% python3 -q
>>> import numpy as np
>>> from numpy import linalg as LA
>>> np.set_printoptions(precision=2, suppress=True, linewidth=200, sign=" ")
>>> K = np.loadtxt("dump.csv", delimiter=",")
>>> K
array([[ 3., -1.,  0., -3.,  3.,  0.,  0., -1.,  0.,  0.,  0.,  0.,  0., -1.,  2.,  0.],
       [ 0.,  3.,  0., -3.,  1.,  0.,  0., -2.,  0.,  0.,  0.,  0.,  0.,  2., -3.,  0.],
       [ 0.,  0., -3.,  0.,  0., -1., -1.,  0., -3.,  3.,  1.,  2.,  3.,  0.,  0.,  0.],
       [-2., -1.,  0.,  1.,  3.,  0.,  0., -3.,  0.,  0.,  0.,  0.,  0.,  0.,  2.,  0.],
       [-1.,  1.,  0., -3.,  2.,  0.,  0.,  3.,  0.,  0.,  0.,  0.,  0.,  1.,  1.,  0.],
       [ 0.,  0., -1.,  0.,  0.,  0.,  1.,  0., -2.,  2., -3., -1.,  3.,  0.,  0.,  2.],
       [ 0.,  0., -2.,  0.,  0.,  1.,  1.,  0.,  3.,  3.,  2.,  0., -3.,  0.,  0., -3.],
       [ 0.,  0.,  0.,  3., -2.,  0.,  0.,  3.,  0.,  0.,  0.,  0.,  0.,  2., -3.,  0.],
       [ 0.,  0., -2.,  0.,  0., -1.,  0.,  0.,  2., -2., -1.,  2.,  3.,  0.,  0.,  3.],
       [ 0.,  0., -2.,  0.,  0.,  3., -1.,  0., -1., -3., -1.,  2.,  1.,  0.,  0.,  2.],
       [ 0.,  0.,  0.,  0.,  0.,  0., -2.,  0., -2.,  1., -3., -1.,  0.,  0.,  0.,  2.],
       [ 0.,  0.,  0.,  0.,  0., -3.,  3.,  0.,  0., -1., -2.,  0., -1.,  0.,  0.,  3.],
       [ 0.,  0.,  2.,  0.,  0.,  0., -2.,  0., -2., -2.,  3., -3.,  3.,  0.,  0.,  0.],
       [ 0., -3.,  0.,  3.,  2.,  0.,  0.,  1.,  0.,  0.,  0.,  0.,  0.,  2.,  2.,  0.],
       [-3.,  3.,  0.,  0., -1.,  0.,  0., -2.,  0.,  0.,  0.,  0.,  0.,  1.,  0.,  0.],
       [ 0.,  0.,  1.,  0.,  0.,  0.,  3.,  0., -1.,  2., -3., -3.,  0.,  0.,  0.,  1.]])
>>> vec = np.array([2, 1, 1, -1, 2, 0, -1, 2, 2, 2, 0, 2, -2, 2, 2, 1])
>>> (K @ vec).argmax()
np.int64(4)
>>> K @ (2 * vec)
array([ 28.,   4.,  -8.,  -4.,  32., -16.,  24.,  -6.,  -2., -10.,   0.,   0., -32.,  16., -14., -10.])
>>> rng = np.random.default_rng(47)
>>> z = rng.permutation(16)
>>> z
array([  7,  15,   0,   5,  12,   8,   2,  14,   1,   3,   4,  10,   9,  13,  11,   6])
>>> M2 = K[z][:, z]
>>> np.allclose(M2, K)
False
>>> np.sort(np.abs(LA.eigvals(M2)))
array([ 0.23,  1.6 ,  2.44,  2.44,  2.85,  2.85,  2.86,  3.85,  4.13,  4.13,  4.87,  5.14,  5.14,  5.74,  6.48,  6.48])
>>> T = np.stack([K, -3 * K, K[::-1]])
>>> LA.matrix_rank(T)
array([ 16,  16,  16])
>>> LA.norm(T, axis=(1, 2))
array([ 23.22,  69.65,  23.22])
>>> (T @ K.T).shape
(3, 16, 16)
>>> O, r_ = LA.qr(K)
>>> np.round(abs(r_[0, 0]), 2), round(LA.norm(K[:, 0]), 2)
(np.float64(4.8), np.float64(4.8))
>>> F = np.load("arr.npy")
>>> F
array([[ 1,  0,  0,  0,  0],
       [-2,  1,  0,  0,  0],
       [-5, -5,  1,  0,  0],
       [-1,  4,  3,  1,  0],
       [ 4, -2, -1,  0,  1]])
>>> [round(float(x), 2) for x in LA.svd(F, compute_uv=False)[:3]]
[7.6, 6.58, 2.15]
>>> LA.matrix_rank(F, rtol=0.1)
np.int64(3)
>>> np.argsort(-LA.norm(F, axis=0).round(6), kind="stable")[:3]
array([ 0,  1,  2])
>>> round(np.log10(LA.cond(F)))
3
>>> np.round(LA.norm(F, 2) / LA.norm(F), 2)
np.float64(0.74)
